>>> import numpy as np
>>> import numpy.linalg as la
>>> np.set_printoptions(precision=2, suppress=True, linewidth=120, sign=" ")
>>> f = np.array([-4, 8, 8])
>>> K = f[np.abs(np.subtract.outer(np.arange(3), np.arange(3)))]
>>> K
array([[-4,  8,  8],
       [ 8, -4,  8],
       [ 8,  8, -4]])
>>> [round(float(la.det(K[:i, :i])), 2) + 0 for i in range(1, 4)]
[-4.0, -48.0, 1728.0]
>>> np.all(la.eigvalsh(K) > 0)
np.False_
>>> evals, vecs = la.eigh(K)
>>> x0 = np.array([3, 1, 3])
>>> vecs * np.maximum(evals, 0) @ vecs.T
array([[ 4.,  4.,  4.],
       [ 4.,  4.,  4.],
       [ 4.,  4.,  4.]])
>>> np.abs(K).sum(axis=1).max(), round(float(np.abs(evals).max()), 2)
(np.int64(20), 12.0)
>>> round(float(x0 @ K @ x0 / (x0 @ x0)), 2), round(float(evals[0]), 2), evals[-1]
(8.63, -12.0, np.float64(12.0))
>>> x0 = np.array([2, 0, 1])
>>> target = K @ x0
>>> coef, lr = np.zeros(3), 1 / la.norm(K, 2) ** 2
>>> for i in range(6):
...     coef -= lr * K.T @ (K @ coef - target)
...     if i % 1 == 0: print(i, round(la.norm(K @ coef - target), 2))
... 
0 0.0
1 0.0
2 0.0
3 0.0
4 0.0
5 0.0
>>> np.round(la.cond(K), 2)
np.float64(1.0)
>>> coef
array([ 2.,  0.,  1.])
>>> A = np.loadtxt("arr.csv", delimiter=",")
>>> A
array([[ 43.,  -9.,   0.,  26.],
       [ 36., -10.,   0.,  18.],
       [ 52.,  -9.,  -9.,  26.],
       [-52.,   9.,   0., -35.]])
>>> Y = A / np.sqrt((A ** 2).mean(axis=1, keepdims=True))
>>> la.norm(Y, axis=1)
array([ 2.,  2.,  2.,  2.])
>>> la.matrix_rank(Y) == la.matrix_rank(A)
np.True_
>>> M = np.loadtxt("x.csv", delimiter=",")
>>> M.round(2) + 0
array([[ 2.47,  1.58,  0.15,  2.41],
       [ 7.08,  5.54, -1.5 ,  1.97],
       [ 4.42,  3.13, -0.42,  2.14],
       [ 2.58,  1.93, -0.13,  2.56],
       [ 0.37,  4.02, -3.34,  5.44],
       [ 5.05,  0.72,  2.31,  0.11],
       [-1.71, -3.37,  3.01,  1.9 ],
       [ 2.38,  6.24, -4.55,  5.57],
       [-1.46,  3.37, -3.61,  6.22],
       [ 1.56,  4.27, -2.99,  4.81],
       [ 4.02,  3.86, -1.35,  2.89],
       [-3.67,  2.59, -3.92,  7.17],
       [ 5.4 ,  2.59,  0.61,  1.13],
       [ 0.38,  2.06, -1.37,  4.12],
       [ 1.34,  0.88,  0.29,  2.69],
       [ 4.92,  2.93,  0.03,  1.67],
       [ 0.  ,  0.54, -0.04,  3.36],
       [ 1.34,  7.05, -5.88,  6.81],
       [ 4.73,  6.82, -3.96,  4.4 ],
       [ 5.64,  5.84, -2.52,  3.13],
       [ 8.55,  6.12, -1.35,  1.38],
       [ 5.8 ,  5.16, -1.76,  2.58],
       [ 3.91,  2.74, -0.29,  2.22],
       [10.41,  1.99,  3.71, -2.61],
       [ 6.74, -0.37,  4.24, -1.74],
       [10.11,  4.37,  1.18, -0.82],
       [ 4.39,  3.61, -0.92,  2.48],
       [ 3.32,  4.99, -2.83,  4.11],
       [-0.37,  1.1 , -0.78,  3.98]])
>>> Y = M / la.norm(M, axis=1, keepdims=True)
>>> C2 = Y @ Y.T
>>> (C2 - 2 * np.eye(29)).round(6).argmax(axis=1)
array([  3,  20,  22,   0,  17,  23,  16,   9,  11,   7,  26,   8,  15,   4,   0,   2,  28,   7,  27,  21,   1,  19,
         2,   5,  23,  12,   2,  18,  16])
>>> la.cond(M) > 100
np.True_
>>> round(la.norm(M, 2) / la.norm(M), 2)
np.float64(0.82)
>>> np.argsort(-la.norm(M, axis=0).round(6), kind="stable")[:3]
array([ 0,  1,  3])
>>> E = np.loadtxt("a.csv", delimiter=",")
>>> E
array([[-19.,   6.,   0.,   8.,   9.,   3.,   6.,   5.,   8.],
       [  3., -19.,   5.,   5.,   8.,   2.,   3.,   8.,   5.],
       [  8.,   0.,  48.,   6.,   1.,   2.,   9.,   5.,   5.],
       [  9.,   4.,   2.,  44.,   3.,   1.,   4.,   4.,   2.],
       [  4.,   4.,   9.,   2., -39.,   1.,   3.,   8.,   0.],
       [  7.,   7.,   3.,   9.,   0., -35.,   6.,   0.,   3.],
       [  4.,   8.,   3.,   6.,   4.,   8.,  46.,   2.,   5.],
       [  0.,   1.,   7.,   2.,   1.,   4.,   8.,   2.,   1.],
       [  3.,   7.,   1.,   2.,   8.,   0.,   0.,   9.,  20.]])
>>> q, vecs = la.qr(E[:, :1])[0], la.qr(E[:, 1:])[0]
>>> sv = la.svd(q.T @ vecs, compute_uv=False)
>>> round(la.norm(q @ q.T - vecs @ vecs.T, 2), 2)
np.float64(1.0)
>>> proj = np.triu(np.array([[-2, -4, -3], [0, -5, -3], [-1, -4, 2]]), 1) + np.eye(3)
>>> Y = proj @ K @ la.inv(proj)
>>> round(float(la.det(Y)), 2)
1728.0
>>> proj @ K - K @ proj
array([[-56., -24.,  -8.],
       [-24.,   8.,  24.],
       [  0.,  32.,  48.]])
>>> np.poly(Y)
array([    1.,    12.,  -144., -1728.])
>>> x0 = np.array([-5, 2, 4, 3, 4, 3, -6, 9, 6])
>>> target = E @ x0
>>> target
array([ 233.,  104.,  201.,  142.,  -69., -105., -162.,   28.,  242.])
>>> np.round(la.solve(E, E[:, 0]), 2) + 0
array([ 1.,  0.,  0.,  0.,  0.,  0.,  0.,  0.,  0.])
>>> arr = np.load("m.npy")
>>> arr
array([[-0.3, -1.2,  1.7,  0.6, -0.2],
       [-0.6,  1.8, -0.4,  1.5, -0.4],
       [ 1. , -1.1, -0.4, -1.2,  0.7]])
>>> def softmax(z):
...     e = np.exp(z - z.max(axis=-1, keepdims=True))
...     return e / e.sum(axis=-1, keepdims=True)
... 
>>> softmax(arr).sum(axis=1)
array([ 1.,  1.,  1.])
>>> softmax(arr[1])
array([ 0.04,  0.49,  0.05,  0.36,  0.05])
>>> np.round(softmax(10 * arr[1]), 2) + 0
array([ 0.  ,  0.95,  0.  ,  0.05,  0.  ])
>>> att = arr @ arr.T / np.sqrt(5)
>>> softmax(att)[1] @ arr
array([-0.58,  1.69, -0.34,  1.45, -0.39])
>>> mat = np.load("layer16.npy")
>>> mat
array([[ 2,  0,  0,  1,  2],
       [ 0,  2,  0,  0,  0],
       [-2,  0,  3, -3,  2],
       [ 1,  0,  1, -2, -1],
       [-3,  0,  2,  1,  3]])
>>> (mat != 0).astype(int)
array([[ 1,  0,  0,  1,  1],
       [ 0,  1,  0,  0,  0],
       [ 1,  0,  1,  1,  1],
       [ 1,  0,  1,  1,  1],
       [ 1,  0,  1,  1,  1]])
>>> np.sort(la.eigvals(mat).real)
array([-0.59, -0.59,  2.  ,  3.59,  3.59])
>>> (la.matrix_power((mat != 0) + (mat.T != 0) + np.eye(5), 5) > 0).astype(int)
array([[ 1,  0,  1,  1,  1],
       [ 0,  1,  0,  0,  0],
       [ 1,  0,  1,  1,  1],
       [ 1,  0,  1,  1,  1],
       [ 1,  0,  1,  1,  1]])
>>> np.flatnonzero(la.matrix_power((mat != 0) + (mat.T != 0) + np.eye(5), 5)[0])
array([ 0,  2,  3,  4])
>>> rng = np.random.default_rng(269776)
>>> labels = rng.permutation(5)
>>> labels
array([ 4,  0,  1,  3,  2])
>>> Y = mat[labels][:, labels]
>>> np.diag(Y)
array([ 3,  2,  2, -2,  3])
>>> np.allclose(Y, mat)
False
>>> Y
array([[ 3, -3,  0,  1,  2],
       [ 2,  2,  0,  1,  0],
       [ 0,  0,  2,  0,  0],
       [-1,  1,  0, -2,  1],
       [ 2, -2,  0, -3,  3]])
>>> left, sv, Vt = la.svd(mat, full_matrices=False)
>>> np.abs(left[:, 0]).round(6).argmax()
np.int64(2)
>>> np.round(np.sqrt((sv ** 2).sum()), 2), np.round(la.norm(mat), 2)
(np.float64(8.31), np.float64(8.31))
>>> np.allclose(left * sv @ Vt, mat)
True
>>> (sv > 1e-8).sum()
np.int64(5)
>>> np.round(left.T @ mat @ Vt.T, 2) + 0
array([[ 6.3 ,  0.  ,  0.  ,  0.  ,  0.  ],
       [ 0.  ,  4.18,  0.  ,  0.  ,  0.  ],
       [ 0.  ,  0.  ,  2.75,  0.  ,  0.  ],
       [ 0.  ,  0.  ,  0.  ,  2.  ,  0.  ],
       [ 0.  ,  0.  ,  0.  ,  0.  ,  0.55]])
>>> x0 = np.array([-1, 4, 7, -9, -4])
>>> target = mat @ x0
>>> target
array([-19,   8,  42,  28,  -4])
>>> np.round(la.solve(mat, mat[:, 2]), 2) + 0
array([ 0.,  0.,  1.,  0.,  0.])
>>> X = np.load("test15.npy")
>>> X
array([[ -1.16,   2.97,   0.02,   0.55,   1.57],
       [ -1.38,   3.51,   0.12,   0.64,   2.17],
       [ -0.36,   0.66,   0.  ,   0.2 ,   0.32],
       [ -1.36,   3.13,   0.05,   0.48,   1.91],
       [  0.27,  -0.43,   0.12,  -0.15,  -0.19],
       [  2.51,  -6.54,  -0.07,  -1.36,  -3.59],
       [ -0.36,   0.73,   0.07,   0.25,   0.57],
       [ -0.42,   1.03,  -0.1 ,   0.11,   0.6 ],
       [ -0.86,   2.12,  -0.04,   0.39,   1.3 ],
       [  1.05,  -2.87,   0.09,  -0.39,  -1.73],
       [  2.92,  -7.3 ,   0.2 ,  -1.35,  -4.44],
       [ -1.84,   4.25,  -0.05,   0.76,   2.57],
       [  3.84,  -9.77,   0.06,  -1.95,  -5.82],
       [  1.28,  -3.39,  -0.15,  -0.7 ,  -2.09],
       [  4.08, -10.3 ,   0.02,  -1.93,  -6.22],
       [  1.74,  -4.57,  -0.04,  -1.07,  -2.76],
       [ -0.24,  -0.06,   0.01,   0.11,   0.09],
       [  1.92,  -5.04,  -0.09,  -1.04,  -3.01],
       [ -0.4 ,   1.06,  -0.06,   0.42,   0.6 ],
       [  0.02,  -0.29,  -0.11,  -0.13,  -0.07],
       [  1.84,  -4.76,  -0.05,  -0.82,  -2.91],
       [  2.34,  -6.35,   0.07,  -1.12,  -3.8 ],
       [  5.08, -12.51,  -0.16,  -2.48,  -7.56],
       [  0.41,  -0.2 ,   0.08,  -0.13,   0.01],
       [ -2.19,   5.38,  -0.12,   1.11,   3.17],
       [ -3.2 ,   8.03,   0.06,   1.54,   4.98],
       [  2.1 ,  -4.98,  -0.19,  -0.81,  -3.01],
       [ -0.08,   0.24,   0.03,   0.02,   0.09],
       [ -2.27,   5.9 ,   0.1 ,   1.14,   3.52],
       [  2.31,  -5.58,  -0.05,  -1.08,  -3.41],
       [  0.02,   0.09,  -0.04,  -0.02,   0.12],
       [ -0.1 ,  -0.29,  -0.16,  -0.04,  -0.07]])
>>> x0 = np.array([2, 1, 2, 2, 2])
>>> X @ np.eye(5)[3]
array([ 0.55,  0.64,  0.2 ,  0.48, -0.15, -1.36,  0.25,  0.11,  0.39, -0.39, -1.35,  0.76, -1.95, -0.7 , -1.93, -1.07,
        0.11, -1.04,  0.42, -0.13, -0.82, -1.12, -2.48, -0.13,  1.11,  1.54, -0.81,  0.02,  1.14, -1.08, -0.02, -0.04])
>>> la.norm(X @ x0) <= la.norm(X, 2) * la.norm(x0) + 1e-9
np.True_
>>> (X @ x0).argmax()
np.int64(25)
>>> Y = np.c_[X[:, :3] @ np.array([[0, -3, -1], [3, 1, -2], [-2, -3, 2]]), np.array([1, 2, 1, 2, 3, 2, -2, -2, 0, -3, -2, 1, -1, 0, -3, -2, 3, 2, -1, 1, -3, 2, 3, 2, -3, 0, 3, 3, -3, 1, 1, -3])]
>>> Y
array([[  8.87,   6.39,  -4.74,   1.  ],
       [ 10.29,   7.29,  -5.4 ,   2.  ],
       [  1.98,   1.74,  -0.96,   1.  ],
       [  9.29,   7.06,  -4.8 ,   2.  ],
       [ -1.53,  -1.6 ,   0.83,   3.  ],
       [-19.48, -13.86,  10.43,   2.  ],
       [  2.05,   1.6 ,  -0.96,  -2.  ],
       [  3.29,   2.59,  -1.84,  -2.  ],
       [  6.44,   4.82,  -3.46,   0.  ],
       [ -8.79,  -6.29,   4.87,  -3.  ],
       [-22.3 , -16.66,  12.08,  -2.  ],
       [ 12.85,   9.92,  -6.76,   1.  ],
       [-29.43, -21.47,  15.82,  -1.  ],
       [ -9.87,  -6.78,   5.2 ,   0.  ],
       [-30.94, -22.6 ,  16.56,  -3.  ],
       [-13.63,  -9.67,   7.32,  -2.  ],
       [ -0.2 ,   0.63,   0.38,   3.  ],
       [-14.94, -10.53,   7.98,   2.  ],
       [  3.3 ,   2.44,  -1.84,  -1.  ],
       [ -0.65,  -0.02,   0.34,   1.  ],
       [-14.18, -10.13,   7.58,  -3.  ],
       [-19.19, -13.58,  10.5 ,   2.  ],
       [-37.21, -27.27,  19.62,   3.  ],
       [ -0.76,  -1.67,   0.15,   2.  ],
       [ 16.38,  12.31,  -8.81,  -3.  ],
       [ 23.97,  17.45, -12.74,   0.  ],
       [-14.56, -10.71,   7.48,   3.  ],
       [  0.66,   0.39,  -0.34,   3.  ],
       [ 17.5 ,  12.41,  -9.33,  -3.  ],
       [-16.64, -12.36,   8.75,   1.  ],
       [  0.35,   0.15,  -0.28,   1.  ],
       [ -0.55,   0.49,   0.36,  -3.  ]])
>>> la.norm(la.qr(X)[0].T @ Y, axis=0) ** 2 / ((Y ** 2).sum(axis=0) + 1e-12)
array([ 1.  ,  1.  ,  1.  ,  0.12])
>>> data = np.load("data.npy")
>>> data
array([[-1,  0,  0,  0,  0,  0],
       [ 0,  3,  0,  0,  0,  0],
       [ 0,  0,  3,  0,  0,  0],
       [ 0,  0,  0,  2,  0,  0],
       [ 0,  0,  0,  0, -5,  0],
       [ 0,  0,  0,  0,  0, -1]])
>>> round(float(la.eigvalsh(data).min()), 2)
-5.0
